>>> import numpy as np
>>> np.set_printoptions(suppress=True, linewidth=120)
>>> W0 = np.loadtxt("a.csv", delimiter=",")
>>> W0
array([[-3., -3., -3.],
       [-3., -6., -6.],
       [-3., -6., -9.]])
>>> # equal to its transpose
>>> rng = np.random.default_rng(339)
>>> idx = rng.permutation(3)
>>> other = W0[:, idx] * rng.choice([-1, 1], 3)
>>> other
array([[-3., -3.,  3.],
       [-3., -6.,  6.],
       [-3., -6.,  9.]])
>>> left, _, Vh = np.linalg.svd(W0.T @ other)
>>> print(np.round(left @ Vh, 2) + 0)
[[ 1.  0.  0.]
 [ 0.  1.  0.]
 [ 0.  0. -1.]]
>>> (W0 + W0.T) / 2
array([[-3., -3., -3.],
       [-3., -6., -6.],
       [-3., -6., -9.]])
>>> np.trace(W0)
np.float64(-18.0)
>>> np.allclose(W0 @ W0.T, W0.T @ W0)
True
>>> W0 @ W0
array([[ 27.,  45.,  54.],
       [ 45.,  81.,  99.],
       [ 54.,  99., 126.]])
>>> print(np.round(np.linalg.matrix_power(W0, 3), 2))
[[ -378.  -675.  -837.]
 [ -675. -1215. -1512.]
 [ -837. -1512. -1890.]]
>>> (W0 - W0.T) / 2
array([[0., 0., 0.],
       [0., 0., 0.],
       [0., 0., 0.]])
>>> q, V = np.linalg.qr(W0[:, :1])[0], np.linalg.qr(W0[:, 1:])[0]
>>> s = np.linalg.svd(q.T @ V, compute_uv=False)
>>> s.round(2)
array([0.97])
>>> np.round(np.degrees(np.arccos(s.clip(0, 1))), 2)
array([14.96])
>>> round(float(np.linalg.norm(q @ q.T - V @ V.T, 2)), 2)
1.0
>>> vals, V = np.linalg.eig(W0)
>>> vals.round(2)
array([-15.15,  -1.93,  -0.92])
>>> np.round(np.sort(np.linalg.eigvals(W0 @ W0)), 2)
array([  0.85,   3.72, 229.42])
>>> np.round(np.sort(np.linalg.eigvals(W0.T)), 2)
array([-15.15,  -1.93,  -0.92])
>>> print(np.round(np.sort(np.linalg.eigvals(np.linalg.inv(W0))), 2))
[-1.08 -0.52 -0.07]
>>> print(np.round(W0 @ V[:, 0] - vals[0] * V[:, 0], 2) + 0)
[0. 0. 0.]
>>> idx = rng.permutation(3)
>>> idx
array([2, 0, 1])
>>> other = W0[idx][:, idx]
>>> other
array([[-9., -3., -6.],
       [-3., -3., -3.],
       [-6., -3., -6.]])
>>> round(float(np.linalg.det(other)), 2), round(np.linalg.det(W0[idx]), 2)
(-27.0, np.float64(-27.0))
>>> np.round(np.sort(np.abs(np.linalg.eigvals(other))), 2)
array([ 0.92,  1.93, 15.15])
>>> E = np.load("layer12.npy")
>>> E
array([[-0.4 , -0.79, -0.5 , -0.8 ],
       [-0.6 , -1.17,  0.4 , -1.5 ],
       [ 0.  , -0.03, -2.9 ,  1.7 ],
       [-1.5 , -3.02, -2.  ,  0.  ],
       [-0.1 , -0.2 ,  0.2 ,  1.1 ],
       [ 1.5 ,  3.  , -0.3 ,  0.  ],
       [-1.6 , -3.23,  0.2 ,  1.3 ],
       [-0.1 , -0.16, -0.5 ,  0.9 ],
       [ 1.2 ,  2.39,  0.4 ,  0.8 ],
       [ 1.3 ,  2.62,  1.5 ,  0.3 ],
       [-0.2 , -0.41,  0.2 , -0.4 ],
       [ 1.  ,  1.97, -0.2 , -2.3 ],
       [ 0.2 ,  0.37, -1.  , -0.6 ],
       [-0.3 , -0.61, -0.9 , -0.4 ],
       [ 0.3 ,  0.6 ,  0.2 , -2.  ],
       [ 0.8 ,  1.59, -1.  , -1.5 ],
       [-0.8 , -1.59, -0.2 , -0.9 ],
       [ 2.  ,  4.01,  0.8 ,  0.1 ],
       [-0.9 , -1.81, -0.9 , -1.6 ],
       [-0.5 , -1.02, -0.2 , -0.3 ],
       [ 2.7 ,  5.4 ,  1.  ,  0.9 ],
       [-0.1 , -0.21, -0.4 , -3.3 ],
       [ 0.9 ,  1.79,  0.  ,  0.2 ],
       [-3.1 , -6.21, -1.4 ,  0.6 ],
       [-1.7 , -3.41,  0.5 ,  0.4 ],
       [ 0.7 ,  1.39,  0.2 , -3.1 ],
       [-1.3 , -2.6 ,  0.2 ,  0.7 ],
       [-0.3 , -0.6 ,  0.6 ,  1.3 ]])
>>> d = np.linalg.norm(E[:, None] - E[None], axis=-1)
>>> d.mean(axis=1).argmax()
np.int64(23)
>>> np.linalg.matrix_rank(d ** 2)
np.int64(6)
>>> d[:5, :5].round(2)
array([[0.  , 1.22, 3.57, 3.01, 2.13],
       [1.22, 0.  , 4.77, 3.5 , 2.83],
       [3.57, 4.77, 0.  , 3.86, 3.16],
       [3.01, 3.5 , 3.86, 0.  , 4.  ],
       [2.13, 2.83, 3.16, 4.  , 0.  ]])
>>> np.flatnonzero(d[16] < d.mean() / 2)
array([ 0,  1, 10, 13, 16, 18, 19])
>>> d[16].round(6).argsort(kind="stable")[:4]
array([16, 19,  0,  1])
>>> print((d + 1e9 * np.eye(28)).round(6).argmin(axis=1))
[13 16  7 26 27  8 26  4 22  8 19 25 13  0 25 11 19  5 16  0 17 14  8 24  6 11  6  4]
